% ipython --no-banner

In [1]: import numpy as np

In [2]: import numpy.linalg as la

In [3]: np.set_printoptions(suppress=True, linewidth=200)

In [4]: tidy = lambda a: np.round(a, 3) + 0

In [5]: M = np.load("w.npy")

In [6]: M
Out[6]: 
array([[ 28, -20, -27,  -6,   3,  11,  -6],
       [-20,  46,  -9,   2,  -8, -26,  15],
       [-27,  -9,  58,   6,   3,   1,  -9],
       [ -6,   2,   6,  21,   8,  19,   9],
       [  3,  -8,   3,   8,  28,  24,  10],
       [ 11, -26,   1,  19,  24,  45,   7],
       [ -6,  15,  -9,   9,  10,   7,  16]])

In [7]: w, V = la.eigh(M)

In [8]: vec = np.array([0, 3, -2, 2, -3, -2, 3])

In [9]: tidy(la.eigvalsh(M[1:, 1:]))
Out[9]: array([ 1.124,  2.262, 15.807, 45.535, 61.767, 87.505])

In [10]: A2 = M / np.sqrt((M ** 2).mean(axis=1, keepdims=True))

In [11]: tidy(la.norm(A2, axis=1))
Out[11]: array([2.646, 2.646, 2.646, 2.646, 2.646, 2.646, 2.646])

In [12]: la.matrix_rank(A2) == la.matrix_rank(M)
Out[12]: np.True_

In [13]: tidy(A2[1])
Out[13]: array([-0.886,  2.038, -0.399,  0.089, -0.354, -1.152,  0.665])

In [14]: la.matrix_rank(M - M.mean(axis=1, keepdims=True))
Out[14]: np.int64(6)

In [15]: W = np.array([[2, 3], [0, 2], [-1, 3], [3, 0], [-2, -2], [-2, -1], [2, 1]])

In [16]: b = np.array([2, 0])

In [17]: hid = np.maximum(M @ W + b, 0)

In [18]: la.matrix_rank(hid)
Out[18]: np.int64(2)

In [19]: (hid > 0).astype(int)
Out[19]: 
array([[1, 0],
       [1, 1],
       [0, 1],
       [1, 0],
       [0, 0],
       [0, 0],
       [1, 0]])

In [20]: hid
Out[20]: 
array([[27,  0],
       [75, 62],
       [ 0, 59],
       [11,  0],
       [ 0,  0],
       [ 0,  0],
       [24,  0]])

In [21]: cent = np.array([[5, 9], [8, 4]])

In [22]: W @ cent
Out[22]: 
array([[ 34,  30],
       [ 16,   8],
       [ 19,   3],
       [ 15,  27],
       [-26, -26],
       [-18, -22],
       [ 18,  22]])

In [23]: hid @ cent
Out[23]: 
array([[135, 243],
       [871, 923],
       [472, 236],
       [ 55,  99],
       [  0,   0],
       [  0,   0],
       [120, 216]])

In [24]: (hid @ cent).round(6).argmax(axis=1)
Out[24]: array([1, 1, 0, 1, 0, 0, 1])
